>>> import numpy as np
>>> np.set_printoptions(suppress=True, linewidth=100)
>>> rng = np.random.default_rng(198)
>>> t = rng.uniform(0, 2 * np.pi, 19)
>>> q, _ = np.linalg.qr(np.array([[1.6, 0.2], [-0.8, 1.6], [0.0, 0.6], [1.2, -1.9]]))
>>> F = 5 * np.c_[np.cos(t), np.sin(t)] @ q.T
>>> F.round(1)
array([[ 1.9,  3. ,  1.4, -3.3],
       [ 1.2,  3.1,  1.3, -3.5],
       [-4.8,  0.3, -0.8, -1. ],
       [ 4.7, -0.6,  0.6,  1.4],
       [ 2.3,  2.9,  1.4, -3.1],
       [-1.2,  3. ,  0.8, -3.8],
       [ 2.8, -2.4, -0.4,  3.3],
       [-4.4, -1.5, -1.3,  1.1],
       [-2.9, -2.6, -1.4,  2.8],
       [-2.2,  2.7,  0.6, -3.6],
       [ 4.8,  0.7,  1.1, -0.1],
       [-1.7, -3. , -1.4,  3.4],
       [ 4.8,  0.8,  1.1, -0.3],
       [ 3.2,  2.5,  1.4, -2.6],
       [ 4.3, -1.2,  0.3,  2.1],
       [-4.3, -1.7, -1.4,  1.4],
       [ 1.2, -3. , -0.8,  3.7],
       [-4.5,  0.9, -0.5, -1.8],
       [-3.9,  1.7, -0.1, -2.7]])
>>> # looks like rank 2
>>> Xc = F - F.mean(axis=0)
>>> left, s, Vh = np.linalg.svd(Xc, full_matrices=False)
>>> np.searchsorted(np.cumsum(s ** 2) / (s ** 2).sum(), 0.9) + 1
np.int64(2)
>>> np.round(Vh[0] * np.sign(Vh[0, np.abs(Vh[0]).argmax()]), 1)
array([ 0.9,  0.3,  0.3, -0.3])
>>> np.abs(Vh[0]).argmax()
np.int64(0)
>>> s.round(1) + 0
array([15.8, 14.9,  0. ,  0. ])
>>> np.round(Xc.mean(axis=0), 1) + 0
array([0., 0., 0., 0.])
>>> np.linalg.matrix_rank(Xc)
np.int64(2)
>>> np.allclose(F[:-1].T @ np.linalg.lstsq(F[:-1].T, F[-1])[0], F[-1])
True
>>> try:
...     np.linalg.inv(F)
... except np.linalg.LinAlgError as e:
...     print(repr(e))
... 
LinAlgError('Last 2 dimensions of the array must be square')
>>> np.round(F @ np.linalg.pinv(F) @ F, 1)
array([[ 1.9,  3. ,  1.4, -3.3],
       [ 1.2,  3.1,  1.3, -3.5],
       [-4.8,  0.3, -0.8, -1. ],
       [ 4.7, -0.6,  0.6,  1.4],
       [ 2.3,  2.9,  1.4, -3.1],
       [-1.2,  3. ,  0.8, -3.8],
       [ 2.8, -2.4, -0.4,  3.3],
       [-4.4, -1.5, -1.3,  1.1],
       [-2.9, -2.6, -1.4,  2.8],
       [-2.2,  2.7,  0.6, -3.6],
       [ 4.8,  0.7,  1.1, -0.1],
       [-1.7, -3. , -1.4,  3.4],
       [ 4.8,  0.8,  1.1, -0.3],
       [ 3.2,  2.5,  1.4, -2.6],
       [ 4.3, -1.2,  0.3,  2.1],
       [-4.3, -1.7, -1.4,  1.4],
       [ 1.2, -3. , -0.8,  3.7],
       [-4.5,  0.9, -0.5, -1.8],
       [-3.9,  1.7, -0.1, -2.7]])
>>> labels = F[:, 3] > np.median(F[:, 3])
>>> u = F[labels].mean(axis=0) - F[~labels].mean(axis=0)
>>> print(u.round(1))
[ 0.8 -3.8 -1.2  4.7]
>>> round((((F - F.mean(axis=0)) @ u > 0) == labels).mean(), 1)
np.float64(0.9)
>>> gram = np.cov(F, rowvar=False)
>>> gram.round(1)
array([[12.8,  0.9,  2.6,  0.8],
       [ 0.9,  5. ,  1.9, -5.9],
       [ 2.6,  1.9,  1.1, -1.9],
       [ 0.8, -5.9, -1.9,  7.2]])
>>> np.argsort(-F.std(axis=0).round(6), kind="stable")
array([0, 3, 1, 2])
>>> np.round(np.linalg.eigvalsh(gram)[::-1], 1) + 0
array([13.8, 12.4,  0. ,  0. ])
>>> M = np.array([[6, -1, -1, 6], [-1, 4, -3, 2], [-1, -3, -2, -4], [6, 2, -4, 0]])
>>> # symmetric
>>> labels = rng.permutation(4)
>>> A2 = M[:, labels] * rng.choice([-1, 1], 4)
>>> print(A2)
[[-6 -1 -6  1]
 [ 1  4 -2  3]
 [ 1 -3  4  2]
 [-6  2  0  4]]
>>> left, _, Vh = np.linalg.svd(M.T @ A2)
>>> print(np.round(left @ Vh, 1) + 0)
[[-1.  0.  0.  0.]
 [ 0.  1.  0.  0.]
 [ 0.  0.  0. -1.]
 [ 0.  0. -1.  0.]]
>>> np.round(np.linalg.lstsq(M, A2)[0], 1) + 0
array([[-1.,  0.,  0.,  0.],
       [ 0.,  1.,  0.,  0.],
       [ 0.,  0.,  0., -1.],
       [ 0.,  0., -1.,  0.]])
>>> print(labels)
[0 1 3 2]
>>> print(round(float(np.linalg.norm(M) ** 2 / np.linalg.norm(M, 2) ** 2), 1))
1.7
>>> round(float(np.linalg.norm(M, "nuc")), 1)
25.0
>>> print(round(float(np.linalg.norm(M[1] - M[2])), 1))
9.3
>>> E = np.load("layer5.npy")
>>> E
array([[2, 5, 1],
       [0, 0, 0],
       [2, 3, 1]])
>>> # rows and columns are dependent
>>> left, s, Vh = np.linalg.svd(E)
>>> vecs = Vh[:(s > 1e-8).sum()]
>>> vec = E[2] + 2 * E[0] + rng.integers(2) * np.eye(3)[0]
>>> vec
array([ 6., 13.,  3.])
>>> np.allclose(vecs.T @ vecs @ vec, vec)
True
>>> np.linalg.matrix_rank(np.vstack([E, vec]))
np.int64(2)
>>> print(np.round(vecs.T @ vecs, 1) + 0)
[[0.8 0.  0.4]
 [0.  1.  0. ]
 [0.4 0.  0.2]]
